>>> import numpy as np
>>> np.set_printoptions(precision=3, suppress=True, linewidth=100, sign=" ")
>>> W0 = np.loadtxt("test11.csv", delimiter=",")
>>> W0
array([[  1.8,  -0.8,  -2.4,   0.1,   0. ],
       [ -0.1,  -0.6,  -0.5,  -0.6,  -0.5],
       [  0.7,   0.3,   0.3,  -1.3,   0.2],
       [  1.4,  -0.1,  -0.5,   0.4,  -1.1],
       [  0. ,  -0.2,   1.7,   0.9,  -0.5],
       [ -1.3,   0.7,  -1.1,   0.7,  -0.4],
       [ -1.1,   1.3,  -0.5,  -0.9,   1.2],
       [  0.5,  -0.3,   1. ,   1.7,   0.5],
       [  0. ,  -4. ,   6. , -18. ,  -4. ],
       [ -0.3,  -0.4,  -0.1,   0.6,   0.3],
       [  0.8,   0.6,   0.3,  -0.4,  -1. ],
       [ -0.1,   0. ,   1.5,   0.8,   1.4],
       [ -0.5,   1.3,   0.5,  -0.4,  -0.8],
       [ -0.8,  -1.7,   0.1,   0.7,   0.8],
       [ -0.5,   0.3,   0.1,  -0.6,   0.8],
       [ -0.4,  -1.1,  -1.4,  -0.7,   0.3]])
>>> x = np.array([2, 3, 1, 4, 1])
>>> rhs = W0 @ x
>>> np.linalg.solve(W0.T @ W0, W0.T @ rhs)
array([ 2.,  3.,  1.,  4.,  1.])
>>> np.linalg.lstsq(W0, rhs)[0]
array([ 2.,  3.,  1.,  4.,  1.])
>>> rng = np.random.default_rng(476440)
>>> rhs = rhs + 0.02 * rng.normal(size=16)
>>> rhs
array([ -0.794,  -5.424,  -2.413,   2.502,   4.19 ,   0.798,  -1.182,   8.371, -82.004,   0.78 ,
         1.096,   5.913,   0.988,  -3.03 ,  -1.602,  -8.026])
>>> c, *_ = np.linalg.lstsq(W0, rhs)
>>> round(np.linalg.norm(rhs - W0 @ c), 3)
np.float64(0.053)
>>> proj = W0 @ np.linalg.solve(W0.T @ W0, W0.T)
>>> np.round(proj @ W0[:, 1], 3) + 0
array([-0.8, -0.6,  0.3, -0.1, -0.2,  0.7,  1.3, -0.3, -4. , -0.4,  0.6,  0. ,  1.3, -1.7,  0.3,
       -1.1])
>>> np.round(np.linalg.eigvalsh(proj), 3) + 0
array([ 0.,  0.,  0.,  0.,  0.,  0.,  0.,  0.,  0.,  0.,  0.,  1.,  1.,  1.,  1.,  1.])
>>> z = W0[:, 1] > np.median(W0[:, 1])
>>> r0 = W0[z].mean(axis=0) - W0[~z].mean(axis=0)
>>> round(float((((W0 - W0.mean(axis=0)) @ r0 > 0) == z).mean()), 3)
0.562
>>> z.astype(int)
array([ 0,  0,  1,  1,  0,  1,  1,  0,  0,  0,  1,  1,  1,  0,  1,  0])
>>> cent = W0[[0, 5]].astype(float)
>>> for _ in range(3):
...     z = np.linalg.norm(W0[:, None] - cent, axis=-1).argmin(axis=1)
...     cent = np.array([W0[z == j].mean(axis=0) for j in range(2)])
... 
>>> z
array([ 1,  1,  1,  1,  1,  1,  1,  1,  0,  1,  1,  1,  1,  1,  1,  1])
>>> cent[1] - cent[0]
array([ 0.007,  3.953, -6.067, 18.067,  4.08 ])
>>> cen = (W0 - W0.mean(axis=0)) / W0.std(axis=0)
>>> cen.std(axis=0)
array([ 1.,  1.,  1.,  1.,  1.])
>>> c = np.linalg.lstsq(np.delete(cen, 2, axis=1), cen[:, 2])[0]
>>> np.abs(c).argmax()
np.int64(2)
>>> E = np.array([[0.1, 0.2, -0.2, 0.7, -0.4],
...     [1.3, 0.4, -0.5, 1.4, -0.1],
...     [0.2, -0.9, -1.0, -1.3, 0.2],
...     [1.2, 1.3, 0.5, 0.5, -0.6],
...     [0.8, -0.6, 1.0, 1.1, -1.9],
...     [-0.6, 2.0, 0.4, 1.5, -0.3],
...     [-0.1, 0.2, 0.6, -1.6, -0.3],
...     [0.9, -0.3, -1.2, 0.4, -0.2],
...     [-0.1, 0.0, 0.0, -2.2, 0.6],
...     [-0.3, -2.3, -1.2, -0.5, -0.4],
...     [0.2, -0.3, 0.9, 0.9, 0.2]])
>>> E[:, 2] = -2 * E[:, 4] + 0.05 * rng.normal(size=11)
>>> E
array([[ 0.1  ,  0.2  ,  0.824,  0.7  , -0.4  ],
       [ 1.3  ,  0.4  ,  0.127,  1.4  , -0.1  ],
       [ 0.2  , -0.9  , -0.431, -1.3  ,  0.2  ],
       [ 1.2  ,  1.3  ,  1.246,  0.5  , -0.6  ],
       [ 0.8  , -0.6  ,  3.827,  1.1  , -1.9  ],
       [-0.6  ,  2.   ,  0.659,  1.5  , -0.3  ],
       [-0.1  ,  0.2  ,  0.57 , -1.6  , -0.3  ],
       [ 0.9  , -0.3  ,  0.44 ,  0.4  , -0.2  ],
       [-0.1  ,  0.   , -1.271, -2.2  ,  0.6  ],
       [-0.3  , -2.3  ,  0.726, -0.5  , -0.4  ],
       [ 0.2  , -0.3  , -0.3  ,  0.9  ,  0.2  ]])
>>> cen = (E - E.mean(axis=0)) / E.std(axis=0)
>>> np.argwhere(np.abs(cen) > 2)
array([[ 4,  2],
       [ 4,  4],
       [ 9,  1]])
>>> c = np.linalg.lstsq(np.delete(cen, 2, axis=1), cen[:, 2])[0]
>>> c
array([-0.008,  0.012,  0.024, -0.991])
>>> np.abs(c).argmax()
np.int64(3)
>>> x = np.array([4, 4, 4, 0, 0])
>>> rhs = E @ x
>>> np.round(np.linalg.pinv(E) @ E, 3) + 0
array([[ 1.,  0.,  0.,  0.,  0.],
       [ 0.,  1.,  0.,  0.,  0.],
       [ 0.,  0.,  1.,  0.,  0.],
       [ 0.,  0.,  0.,  1.,  0.],
       [ 0.,  0.,  0.,  0.,  1.]])
>>> np.round(np.linalg.lstsq(E, rhs)[0], 3) + 0
array([ 4.,  4.,  4.,  0.,  0.])
>>> try:
...     np.linalg.solve(E, rhs)
... except np.linalg.LinAlgError as e:
...     print(e)
... 
Last 2 dimensions of the array must be square
>>> np.round(np.linalg.solve(E.T @ E, E.T @ rhs), 3) + 0
array([ 4.,  4.,  4.,  0.,  0.])
>>> rhs = rhs + 0.1 * rng.normal(size=11)
>>> rhs
array([ 4.392,  7.297, -4.487, 14.928, 16.348,  8.224,  2.716,  4.228, -5.46 , -7.621, -1.441])
>>> c, *_ = np.linalg.lstsq(E, rhs)
>>> c
array([ 4.043,  3.981,  5.044, -0.028,  2.045])
>>> [round(float(np.linalg.norm(np.linalg.solve(E.T @ E + lam * np.eye(5), E.T @ rhs))), 2) for lam in (0, 1, 10, 100)]
[7.86, 6.03, 3.81, 1.11]
>>> proj = E @ np.linalg.solve(E.T @ E, E.T)
>>> np.diag(proj)
array([ 0.047,  0.859,  0.181,  0.495,  0.753,  0.564,  0.376,  0.28 ,  0.385,  0.547,  0.512])
>>> round(float(np.trace(proj)), 3)
5.0
>>> np.allclose(proj @ proj, proj)
True
>>> A2 = np.array([[3, 1], [3, 1], [0, 0], [3, 0], [1, 3]])
>>> np.round(E @ A2, 3) + 0
array([[ 2.6, -0.9],
       [ 9.2,  1.4],
       [-5.8, -0.1],
       [ 8.4,  0.7],
       [ 2. , -5.5],
       [ 8.4,  0.5],
       [-4.8, -0.8],
       [ 2.8,  0. ],
       [-6.3,  1.7],
       [-9.7, -3.8],
       [ 2.6,  0.5]])
>>> np.einsum("ij->j", E)
array([ 3.6  , -0.3  ,  6.416,  0.9  , -3.2  ])
>>> np.linalg.matrix_rank(E @ A2)
np.int64(2)
>>> np.round(A2.T @ E.T, 3) + 0
array([[ 2.6,  9.2, -5.8,  8.4,  2. ,  8.4, -4.8,  2.8, -6.3, -9.7,  2.6],
       [-0.9,  1.4, -0.1,  0.7, -5.5,  0.5, -0.8,  0. ,  1.7, -3.8,  0.5]])
>>> np.linalg.matrix_rank(np.vstack([E, A2.T]))
np.int64(5)
>>> np.round(np.einsum("ik,kj->ij", E, A2), 3) + 0
array([[ 2.6, -0.9],
       [ 9.2,  1.4],
       [-5.8, -0.1],
       [ 8.4,  0.7],
       [ 2. , -5.5],
       [ 8.4,  0.5],
       [-4.8, -0.8],
       [ 2.8,  0. ],
       [-6.3,  1.7],
       [-9.7, -3.8],
       [ 2.6,  0.5]])
>>> np.einsum("ij,ij->i", E, E)
array([  1.378,   3.836,   2.766,   5.294,  20.464,   7.135,   3.025,   1.293,   6.826,   6.317,
         1.07 ])
>>> A2 = np.c_[E[:, :4] @ np.array([[7, 6, 5, 9], [2, 2, 8, 0], [5, 8, 9, 6], [4, 1, 3, 3]]), np.array([0, -1, 0, 0, 0, -2, -2, -1, -1, 1, -2])]
>>> A2
array([[  8.018,   8.289,  11.613,   7.942,   0.   ],
       [ 16.133,  11.012,  15.039,  16.659,  -1.   ],
       [ -7.756,  -5.35 , -13.981,  -4.687,   0.   ],
       [ 19.232,  20.272,  29.118,  19.779,   0.   ],
       [ 27.934,  35.314,  36.941,  33.46 ,   0.   ],
       [  9.096,   7.174,  23.434,   3.056,  -2.   ],
       [ -3.848,   2.764,   1.434,  -2.277,  -2.   ],
       [  9.499,   8.719,   7.259,  11.939,  -1.   ],
       [-15.856, -12.969, -18.54 , -15.127,  -1.   ],
       [ -5.071,  -1.093, -14.868,   0.155,   1.   ],
       [  2.898,  -0.903,  -1.403,   2.698,  -2.   ]])
>>> np.linalg.matrix_rank(np.c_[E, A2])
np.int64(6)
>>> np.round(np.linalg.norm(A2 - E @ np.linalg.lstsq(E, A2)[0], axis=0), 3) + 0
array([ 0.   ,  0.   ,  0.   ,  0.   ,  3.439])
>>> feats = np.loadtxt("m.csv", delimiter=",")
>>> feats
array([[-0.424, -2.227,  0.384,  0.008, -0.757,  1.527, -0.774, -0.464, -0.648, -0.662,  2.318],
       [ 0.4  , -0.4  ,  0.6  ,  0.8  , -0.1  ,  3.4  ,  0.3  , -0.8  ,  2.1  ,  1.9  ,  0.4  ],
       [-0.3  , -2.1  ,  0.5  , -0.1  , -0.6  ,  1.6  , -0.7  , -0.5  , -0.7  , -0.6  ,  2.4  ],
       [ 0.   ,  1.2  ,  1.5  ,  0.7  , -0.5  , -0.7  ,  0.4  ,  1.4  , -0.1  ,  1.5  , -0.6  ],
       [-1.7  ,  0.3  , -0.9  ,  1.4  , -0.1  ,  0.   , -0.8  , -0.7  ,  0.6  ,  0.9  , -1.8  ]])
>>> dist = np.linalg.norm(W0[:, None] - W0[None], axis=-1)
>>> dist.mean(axis=1).argmax()
np.int64(8)
>>> np.unravel_index(dist.round(6).argmax(), dist.shape)
(np.int64(7), np.int64(8))
>>> U, sig, Vh = np.linalg.svd(feats)
>>> np.argmax(sig[:-1] / (sig[1:] + 1e-6)) + 1
np.int64(4)
>>> A2 = U[:, :4] @ np.diag(sig[:4]) @ Vh[:4]
>>> np.linalg.matrix_rank(A2)
np.int64(4)
>>> round(np.abs(feats - A2).max(), 3)
np.float64(0.063)
>>> round(np.linalg.norm(feats - A2, 2), 3), np.round(sig[4], 3)
(np.float64(0.152), np.float64(0.152))
>>> t3 = np.stack([feats, -3 * feats, feats[::-1]])
>>> (t3 @ feats.T).shape
(3, 5, 5)
>>> np.linalg.norm(t3, axis=(1, 2))
array([  8.546,  25.637,   8.546])
>>> np.linalg.matrix_rank(t3.reshape(3, -1))
np.int64(2)
>>> U, sig, Vh = np.linalg.svd(feats, full_matrices=False)
>>> sig
array([ 6.101,  4.603,  3.049,  2.302,  0.152])
>>> np.round(Vh @ Vh.T, 3) + 0
array([[ 1.,  0.,  0.,  0.,  0.],
       [ 0.,  1.,  0.,  0.,  0.],
       [ 0.,  0.,  1.,  0.,  0.],
       [ 0.,  0.,  0.,  1.,  0.],
       [ 0.,  0.,  0.,  0.,  1.]])
>>> np.round(np.sqrt((sig ** 2).sum()), 3), round(float(np.linalg.norm(feats)), 3)
(np.float64(8.546), 8.546)
>>> np.abs(Vh[0])
array([ 0.007,  0.524,  0.086,  0.041,  0.117,  0.544,  0.123,  0.183,  0.03 ,  0.115,  0.586])
>>> np.cumsum(sig ** 2) / np.sum(sig ** 2)
array([ 0.51 ,  0.8  ,  0.927,  1.   ,  1.   ])
>>> U.shape, sig.shape, Vh.shape
((5, 5), (5,), (5, 11))
>>> J = np.loadtxt("w.csv", delimiter=",")
>>> J
array([[-0.182,  0.071,  0.055, -0.895, -0.935, -1.313,  0.31 , -1.756, -0.562,  1.437],
       [-1.182, -0.993,  1.215, -0.029,  1.148,  0.263, -0.318,  0.099, -1.888,  0.273],
       [ 0.91 , -0.226, -1.034,  0.973,  1.131, -1.798,  0.841,  0.379, -0.842, -0.183],
       [-0.182,  1.08 ,  0.258, -1.993,  1.043, -0.504,  0.421, -0.231,  0.01 , -1.479],
       [-0.91 , -1.036, -0.185,  0.426, -1.118,  0.205,  1.675, -0.626, -0.2  , -1.535],
       [-0.455, -0.896,  0.7  , -0.177,  1.16 , -0.198,  1.315,  0.132,  1.819,  1.013],
       [-0.546, -1.05 , -1.937, -1.483, -0.171,  0.316, -0.064,  1.076, -0.244,  0.544],
       [ 2.183, -1.477,  0.94 , -0.905, -0.391,  0.195,  0.046,  0.096, -0.23 , -0.309],
       [-0.637,  0.058,  1.057, -0.156, -1.236, -1.599, -0.233,  1.803,  0.188, -0.159],
       [ 0.455,  1.275,  0.328, -0.154, -0.367,  0.972,  1.823,  0.94 , -0.955,  0.916]])
>>> C2 = np.cov(W0, rowvar=False)
>>> np.median(W0, axis=0)
array([-0.1 , -0.15,  0.1 , -0.15,  0.1 ])
>>> np.polyfit(W0[:, 2], W0[:, 0], 1)
array([-0.04 ,  0.019])
>>> C2.shape
(5, 5)
>>> np.corrcoef(W0.T)
array([[ 1.   , -0.133, -0.086,  0.01 , -0.226],
       [-0.133,  1.   , -0.567,  0.727,  0.562],
       [-0.086, -0.567,  1.   , -0.778, -0.619],
       [ 0.01 ,  0.727, -0.778,  1.   ,  0.796],
       [-0.226,  0.562, -0.619,  0.796,  1.   ]])
>>> round(np.linalg.det(J), 3)
np.float64(-59049.0)
>>> np.sort(np.abs(np.linalg.eigvals(J)))
array([ 3.,  3.,  3.,  3.,  3.,  3.,  3.,  3.,  3.,  3.])
>>> np.allclose(J @ J.T, J.T @ J)
True
>>> np.linalg.norm(J, axis=0)
array([ 3.,  3.,  3.,  3.,  3.,  3.,  3.,  3.,  3.,  3.])
>>> np.round(J.T @ J, 3) + 0
array([[ 9.,  0.,  0.,  0.,  0.,  0.,  0.,  0.,  0.,  0.],
       [ 0.,  9.,  0.,  0.,  0.,  0.,  0.,  0.,  0.,  0.],
       [ 0.,  0.,  9.,  0.,  0.,  0.,  0.,  0.,  0.,  0.],
       [ 0.,  0.,  0.,  9.,  0.,  0.,  0.,  0.,  0.,  0.],
       [ 0.,  0.,  0.,  0.,  9.,  0.,  0.,  0.,  0.,  0.],
       [ 0.,  0.,  0.,  0.,  0.,  9.,  0.,  0.,  0.,  0.],
       [ 0.,  0.,  0.,  0.,  0.,  0.,  9.,  0.,  0.,  0.],
       [ 0.,  0.,  0.,  0.,  0.,  0.,  0.,  9.,  0.,  0.],
       [ 0.,  0.,  0.,  0.,  0.,  0.,  0.,  0.,  9.,  0.],
       [ 0.,  0.,  0.,  0.,  0.,  0.,  0.,  0.,  0.,  9.]])
>>> np.linalg.svd(J, compute_uv=False)
array([ 3.,  3.,  3.,  3.,  3.,  3.,  3.,  3.,  3.,  3.])
>>> U, sig, Vh = np.linalg.svd(J, full_matrices=False)
>>> np.allclose(U * sig @ Vh, J)
True
>>> np.round(U.T @ J @ Vh.T, 3) + 0
array([[ 3.,  0.,  0.,  0.,  0.,  0.,  0.,  0.,  0.,  0.],
       [ 0.,  3.,  0.,  0.,  0.,  0.,  0.,  0.,  0.,  0.],
       [ 0.,  0.,  3.,  0.,  0.,  0.,  0.,  0.,  0.,  0.],
       [ 0.,  0.,  0.,  3.,  0.,  0.,  0.,  0.,  0.,  0.],
       [ 0.,  0.,  0.,  0.,  3.,  0.,  0.,  0.,  0.,  0.],
       [ 0.,  0.,  0.,  0.,  0.,  3.,  0.,  0.,  0.,  0.],
       [ 0.,  0.,  0.,  0.,  0.,  0.,  3.,  0.,  0.,  0.],
       [ 0.,  0.,  0.,  0.,  0.,  0.,  0.,  3.,  0.,  0.],
       [ 0.,  0.,  0.,  0.,  0.,  0.,  0.,  0.,  3.,  0.],
       [ 0.,  0.,  0.,  0.,  0.,  0.,  0.,  0.,  0.,  3.]])
>>> U.shape, sig.shape, Vh.shape
((10, 10), (10,), (10, 10))
>>> np.round(U.T @ U, 3) + 0
array([[ 1.,  0.,  0.,  0.,  0.,  0.,  0.,  0.,  0.,  0.],
       [ 0.,  1.,  0.,  0.,  0.,  0.,  0.,  0.,  0.,  0.],
       [ 0.,  0.,  1.,  0.,  0.,  0.,  0.,  0.,  0.,  0.],
       [ 0.,  0.,  0.,  1.,  0.,  0.,  0.,  0.,  0.,  0.],
       [ 0.,  0.,  0.,  0.,  1.,  0.,  0.,  0.,  0.,  0.],
       [ 0.,  0.,  0.,  0.,  0.,  1.,  0.,  0.,  0.,  0.],
       [ 0.,  0.,  0.,  0.,  0.,  0.,  1.,  0.,  0.,  0.],
       [ 0.,  0.,  0.,  0.,  0.,  0.,  0.,  1.,  0.,  0.],
       [ 0.,  0.,  0.,  0.,  0.,  0.,  0.,  0.,  1.,  0.],
       [ 0.,  0.,  0.,  0.,  0.,  0.,  0.,  0.,  0.,  1.]])
>>> np.round(Vh @ Vh.T, 3) + 0
array([[ 1.,  0.,  0.,  0.,  0.,  0.,  0.,  0.,  0.,  0.],
       [ 0.,  1.,  0.,  0.,  0.,  0.,  0.,  0.,  0.,  0.],
       [ 0.,  0.,  1.,  0.,  0.,  0.,  0.,  0.,  0.,  0.],
       [ 0.,  0.,  0.,  1.,  0.,  0.,  0.,  0.,  0.,  0.],
       [ 0.,  0.,  0.,  0.,  1.,  0.,  0.,  0.,  0.,  0.],
       [ 0.,  0.,  0.,  0.,  0.,  1.,  0.,  0.,  0.,  0.],
       [ 0.,  0.,  0.,  0.,  0.,  0.,  1.,  0.,  0.,  0.],
       [ 0.,  0.,  0.,  0.,  0.,  0.,  0.,  1.,  0.,  0.],
       [ 0.,  0.,  0.,  0.,  0.,  0.,  0.,  0.,  1.,  0.],
       [ 0.,  0.,  0.,  0.,  0.,  0.,  0.,  0.,  0.,  1.]])
>>> sig
array([ 3.,  3.,  3.,  3.,  3.,  3.,  3.,  3.,  3.,  3.])
>>> round(float(np.sqrt((sig ** 2).sum())), 3), round(np.linalg.norm(J), 3)
(9.487, np.float64(9.487))
